$ python3 -q
>>> import numpy as np
>>> np.set_printoptions(suppress=True, linewidth=140)
>>> M = np.load("w.npy")
>>> M
array([[ 0,  0],
       [ 2,  1],
       [-4, -2],
       [-2, -1]])
>>> Uu, s, Vh = np.linalg.svd(M)
>>> evecs = Vh[:(s > 1e-8).sum()]
>>> rng = np.random.default_rng(782)
>>> vec = M[3] + -2 * M[0] + rng.integers(2) * np.eye(2)[0]
>>> print(vec)
[-2. -1.]
>>> np.round(np.diag(evecs.T @ evecs), 2)
array([0.8, 0.2])
>>> print(np.round(evecs.T @ evecs, 2))
[[0.8 0.4]
 [0.4 0.2]]
>>> round(np.linalg.norm(vec - evecs.T @ evecs @ vec), 2)
np.float64(0.0)
>>> w1 = np.array([[4, 3, 3, 5, 0], [2, 3, 0, 5, 1]])
>>> c = np.array([-2, 3, 2, 2, -3])
>>> H = np.maximum(M @ w1 + c, 0)
>>> print((H > 0).astype(int))
[[0 1 1 1 0]
 [1 1 1 1 0]
 [0 0 0 0 0]
 [0 0 0 0 0]]
>>> (H > 0).mean(axis=0)
array([0.25, 0.5 , 0.5 , 0.5 , 0.  ])
>>> cent = np.array([[1, 1], [1, 0], [0, 2], [2, 0], [0, 2]])
>>> (H @ cent).round(6).argmax(axis=1)
array([0, 0, 0, 0])
>>> np.abs(np.diag(np.linalg.qr(M)[1])) > 1e-9
array([ True, False])
>>> np.allclose(M[:-1].T @ np.linalg.lstsq(M[:-1].T, M[-1])[0], M[-1])
True
>>> rank = np.linalg.matrix_rank(M)
>>> rank
np.int64(1)
>>> null = np.linalg.svd(M)[2][rank:].T
>>> np.round(null @ null.T, 2)
array([[ 0.2, -0.4],
       [-0.4,  0.8]])
>>> [int(np.linalg.matrix_rank(M[:, :j + 1])) for j in range(2)]
[1, 1]
>>> np.linalg.matrix_rank(M.T @ M), np.linalg.matrix_rank(M @ M.T)
(np.int64(1), np.int64(1))
>>> np.allclose(M @ null, 0)
True
>>> [int(np.linalg.matrix_rank(np.delete(M, i, axis=0))) for i in range(4)]
[1, 1, 1, 1]
>>> Uu, s, Vh = np.linalg.svd(M, full_matrices=False)
>>> np.cumsum(s ** 2) / np.sum(s ** 2)
array([1., 1.])
>>> np.allclose(Uu * s @ Vh, M)
True
>>> np.round(Vh @ Vh.T, 2) + 0
array([[1., 0.],
       [0., 1.]])
>>> print(np.round(np.abs(Vh[0]), 2))
[0.89 0.45]
>>> arr = np.loadtxt("mat.csv", delimiter=",")
>>> arr
array([[1.  , 0.7 , 0.49, 0.34],
       [0.7 , 1.  , 0.7 , 0.49],
       [0.49, 0.7 , 1.  , 0.7 ],
       [0.34, 0.49, 0.7 , 1.  ]])
>>> vals, evecs = np.linalg.eigh(arr)
>>> vec = np.array([0, 0, -1, 2])
>>> np.round(evecs * np.sqrt(vals) @ evecs.T, 2)
array([[0.91, 0.35, 0.19, 0.11],
       [0.35, 0.86, 0.33, 0.19],
       [0.19, 0.33, 0.86, 0.35],
       [0.11, 0.19, 0.35, 0.91]])
>>> round(float(np.abs(arr).sum(axis=1).max()), 2), round(np.abs(vals).max(), 2)
(2.89, np.float64(2.72))
>>> vec @ arr @ vec
np.float64(2.2)
